% python3 -q
>>> import numpy as np
>>> from numpy import linalg as LA
>>> np.set_printoptions(precision=3, suppress=True, linewidth=160)
>>> mat = np.cumsum(np.array([[-1, -1, -4],
...     [0, -3, 0],
...     [0, 0, 1],
...     [1, -5, 1],
...     [-2, -4, 3],
...     [5, -4, 5],
...     [2, 2, -3],
...     [0, -4, 1],
...     [-2, -4, -4],
...     [-1, -2, 1],
...     [-3, -3, 5],
...     [2, 2, 4],
...     [0, 5, -2],
...     [3, 0, 3],
...     [2, 1, 5],
...     [0, -5, -4],
...     [-2, -5, 3],
...     [-2, 3, -2],
...     [2, 5, -1],
...     [-2, 0, 0]]), axis=0)
>>> print(mat)
[[ -1  -1  -4]
 [ -1  -4  -4]
 [ -1  -4  -3]
 [  0  -9  -2]
 [ -2 -13   1]
 [  3 -17   6]
 [  5 -15   3]
 [  5 -19   4]
 [  3 -23   0]
 [  2 -25   1]
 [ -1 -28   6]
 [  1 -26  10]
 [  1 -21   8]
 [  4 -21  11]
 [  6 -20  16]
 [  6 -25  12]
 [  4 -30  15]
 [  2 -27  13]
 [  4 -22  12]
 [  2 -22  12]]
>>> cen = mat - mat.mean(axis=0)
>>> V = LA.svd(cen)[2][:1]
>>> Y = cen - cen @ V.T @ V
>>> print((cen @ V.T).std(axis=0))
[9.968]
>>> print(LA.norm(Y, axis=1).round(6).argmax())
14
>>> print(np.cov(cen @ V.T, rowvar=False))
104.59485528669484
>>> print(np.round(LA.norm(Y) / LA.norm(cen), 3))
0.371
>>> dist = LA.norm(mat[:, None] - mat[None], axis=-1)
>>> print(np.unravel_index(dist.round(6).argmax(), dist.shape))
(np.int64(0), np.int64(16))
>>> rng = np.random.default_rng(695865)
>>> M = rng.normal(size=(24, 3))
>>> M = 10 * M / LA.norm(M, axis=1, keepdims=True)
>>> print(M)
[[ 9.032  4.26  -0.516]
 [-2.845 -8.615  4.205]
 [ 1.592  8.514 -4.998]
 [ 2.772 -7.844 -5.548]
 [ 9.054 -2.562 -3.386]
 [ 1.449  9.882  0.503]
 [ 6.661  4.667 -5.818]
 [ 1.486 -9.523 -2.664]
 [-8.043  5.942 -0.03 ]
 [ 8.033  3.355  4.922]
 [ 4.208 -9.019 -0.974]
 [ 6.825  6.871 -2.492]
 [-0.007 -8.89   4.579]
 [ 9.291  1.512  3.375]
 [-6.455 -4.551  6.134]
 [ 7.197  2.951 -6.285]
 [ 7.935  6.07  -0.45 ]
 [-6.502  6.607  3.752]
 [-2.682 -7.151  6.456]
 [ 0.141  9.78  -2.08 ]
 [-7.261  2.751 -6.302]
 [ 3.581 -1.884 -9.145]
 [-8.319  5.546  0.165]
 [-3.506 -8.946  2.772]]
>>> Y = np.c_[M[:, :2] @ np.array([[0, 2], [-1, 1]]), np.array([1, 0, 1, 3, 0, 0, 2, 3, 1, 1, 3, 3, 0, 1, 0, 3, 1, 3, 2, 0, 3, 2, 0, 2])]
>>> print(Y)
[[ -4.26   22.325   1.   ]
 [  8.615 -14.306   0.   ]
 [ -8.514  11.698   1.   ]
 [  7.844  -2.299   3.   ]
 [  2.562  15.546   0.   ]
 [ -9.882  12.78    0.   ]
 [ -4.667  17.989   2.   ]
 [  9.523  -6.551   3.   ]
 [ -5.942 -10.143   1.   ]
 [ -3.355  19.42    1.   ]
 [  9.019  -0.602   3.   ]
 [ -6.871  20.521   3.   ]
 [  8.89   -8.904   0.   ]
 [ -1.512  20.094   1.   ]
 [  4.551 -17.46    0.   ]
 [ -2.951  17.345   3.   ]
 [ -6.07   21.939   1.   ]
 [ -6.607  -6.396   3.   ]
 [  7.151 -12.514   2.   ]
 [ -9.78   10.062   0.   ]
 [ -2.751 -11.772   3.   ]
 [  1.884   5.278   2.   ]
 [ -5.546 -11.092   0.   ]
 [  8.946 -15.958   2.   ]]
>>> print(LA.matrix_rank(np.c_[M, Y]))
4
>>> z = M[:, 0] > np.median(M[:, 0])
>>> r0 = M[z].mean(axis=0) - M[~z].mean(axis=0)
>>> print(((M - M.mean(axis=0)) @ r0 > 0).astype(int))
[1 0 1 1 1 1 1 0 0 1 1 1 0 1 0 1 1 0 0 1 0 1 0 0]
>>> left, sig, Vh = LA.svd(M, full_matrices=False)
>>> print(left.shape, sig.shape, Vh.shape)
(24, 3) (3,) (3, 3)
>>> print(np.cumsum(sig ** 2) / np.sum(sig ** 2))
[0.496 0.849 1.   ]
>>> print(np.allclose(left * sig @ Vh, M))
True
>>> print(round(np.sqrt((sig ** 2).sum()), 3), np.round(LA.norm(M), 3))
48.99 48.99
>>> print(sig / sig[0])
[1.    0.843 0.551]
>>> vec = np.array([2, -2, 1])
>>> target = M @ vec
>>> print(LA.solve(M.T @ M, M.T @ target))
[ 2. -2.  1.]
>>> target = target + 0.02 * rng.normal(size=24)
>>> print(target)
[  9.033  15.774 -18.838  15.717  19.855 -16.354  -1.803  19.342 -28.015  14.278  25.472  -2.582  22.344  18.931   2.333   2.19    3.303 -22.48   15.394
 -21.32  -26.321   1.766 -27.579  13.653]
>>> coef, *_ = LA.lstsq(M, target)
>>> print(np.round(M.T @ (target - M @ coef), 3) + 0)
[0. 0. 0.]
>>> print(coef.round())
[ 2. -2.  1.]
>>> A = np.loadtxt("m.csv", delimiter=",")
>>> print(A)
[[-0.712  0.42  -0.049]
 [-2.397  2.326 -0.16 ]
 [-0.076  0.442  0.165]
 [ 1.322 -1.376  0.055]
 [ 1.394 -1.277  0.065]
 [ 3.045 -2.955 -0.184]
 [ 4.553 -4.371  0.065]
 [-0.618  0.748  0.02 ]
 [-1.35   1.46  -0.004]
 [-1.941  1.754 -0.102]
 [ 1.541 -1.455 -0.023]
 [-4.241  4.117 -0.111]
 [-4.575  4.572 -0.158]
 [ 2.351 -2.757  0.005]
 [-0.721  0.632  0.165]
 [ 0.141 -0.068  0.065]
 [ 0.962 -0.969 -0.034]
 [ 0.067 -0.22   0.058]
 [-2.468  2.573 -0.058]
 [ 1.696 -1.736 -0.063]
 [ 0.7   -0.535 -0.079]
 [ 1.539 -1.585 -0.049]
 [ 0.319 -0.402 -0.07 ]
 [-3.422  3.593 -0.062]
 [ 0.866 -1.002  0.022]
 [-1.582  1.58   0.059]
 [-1.439  1.579  0.096]]
>>> z = A[:, 0] > np.median(A[:, 0])
>>> r0 = A[z].mean(axis=0) - A[~z].mean(axis=0)
>>> print(((A - A.mean(axis=0)) @ r0 > 0).astype(int))
[0 0 0 1 1 1 1 0 0 0 1 0 0 1 0 1 1 1 0 1 1 1 1 0 1 0 0]
>>> print(np.argsort(-np.abs(r0).round(6), kind="stable"))
[1 0 2]
>>> J = np.loadtxt("w.csv", delimiter=",")
>>> print(J)
[[ 0.74   0.501 -0.149]
 [ 0.909  0.706 -0.235]
 [ 0.869  0.647 -0.207]
 [ 0.188  0.11  -0.03 ]
 [-0.814 -0.578  0.178]
 [ 0.74   0.501 -0.149]
 [ 0.188  0.11  -0.03 ]
 [ 0.97   0.837 -0.319]
 [-0.993 -0.929  0.422]
 [-0.97  -0.837  0.319]
 [ 0.     0.     0.   ]
 [ 0.998  0.963 -0.493]
 [-1.    -0.992  0.635]
 [ 0.97   0.837 -0.319]
 [-0.814 -0.578  0.178]
 [ 0.363  0.217 -0.06 ]
 [-0.909 -0.706  0.235]
 [ 0.869  0.647 -0.207]
 [-0.997 -0.954  0.47 ]
 [-0.956 -0.8    0.291]
 [ 0.99   0.912 -0.397]
 [-0.993 -0.929  0.422]]
>>> dist = LA.norm(J[:, None] - J[None], axis=-1)
>>> print(LA.matrix_rank(dist ** 2))
5
>>> print(dist[:5, :5])
[[0.    0.279 0.203 0.687 1.92 ]
 [0.279 0.    0.077 0.958 2.188]
 [0.203 0.077 0.    0.885 2.117]
 [0.687 0.958 0.885 0.    1.233]
 [1.92  2.188 2.117 1.233 0.   ]]
>>> print(dist.mean(axis=1).argmax())
12
>>> print(dist[11].round(6).argsort(kind="stable")[:4])
[11 20  7 13]
>>> cen = J - J.mean(axis=0)
>>> left, sig, Vh = LA.svd(cen, full_matrices=False)
>>> print(Vh[0] * np.sign(Vh[0, np.abs(Vh[0]).argmax()]))
[ 0.735  0.626 -0.261]
>>> print((np.sign(left[:, 0]) == np.sign(left[0, 0])).astype(int))
[1 1 1 1 0 1 1 1 0 0 1 1 0 1 0 1 0 1 0 0 1 0]
>>> Y = np.array([[1], [-3], [-3], [-2]])
>>> Z = np.array([[2, 9, 1, 9]])
>>> F = Y @ Z + 0.02 * rng.normal(size=(4, 4))
>>> print(F)
[[  1.991   8.99    0.997   8.981]
 [ -6.004 -27.013  -2.98  -26.971]
 [ -5.991 -27.014  -3.016 -26.964]
 [ -4.029 -18.003  -2.024 -17.958]]
>>> Y = F / np.sqrt((F ** 2).mean(axis=1, keepdims=True))
>>> print(LA.norm(Y, axis=1))
[2. 2. 2. 2.]
>>> print(LA.matrix_rank(Y) == LA.matrix_rank(F))
True
>>> theta = np.radians(135)
>>> R = np.eye(4)
>>> R[3, 3] = R[2, 2] = np.cos(theta)
>>> R[3, 2], R[2, 3] = -np.sin(theta), np.sin(theta)
>>> print(R)
[[ 1.     0.     0.     0.   ]
 [ 0.     1.     0.     0.   ]
 [ 0.     0.    -0.707  0.707]
 [ 0.     0.    -0.707 -0.707]]
>>> Y = F @ R.T
>>> print(Y)
[[  1.991   8.99    5.646  -7.056]
 [ -6.004 -27.013 -16.964  21.179]
 [ -5.991 -27.014 -16.934  21.199]
 [ -4.029 -18.003 -11.267  14.129]]
>>> r0, g = Y[0], Y[2]
>>> print(round(float(r0 @ g), 3))
-499.964
>>> p = (r0 @ g) / (r0 @ r0) * r0
>>> print(LA.matrix_rank(np.outer(r0, g)))
1
>>> print(round((g - p) @ r0, 3))
0.0
>>> m1 = np.loadtxt("sample9.csv", delimiter=",")
>>> print(m1)
[[ 0.  0.  0. -4.]
 [ 0.  0.  0. -4.]
 [ 0.  0.  0. -3.]
 [-4. -4. -3.  0.]]
>>> # columns 0 and 1 are equal
>>> print(np.all(LA.eigvalsh(m1) > 0))
False
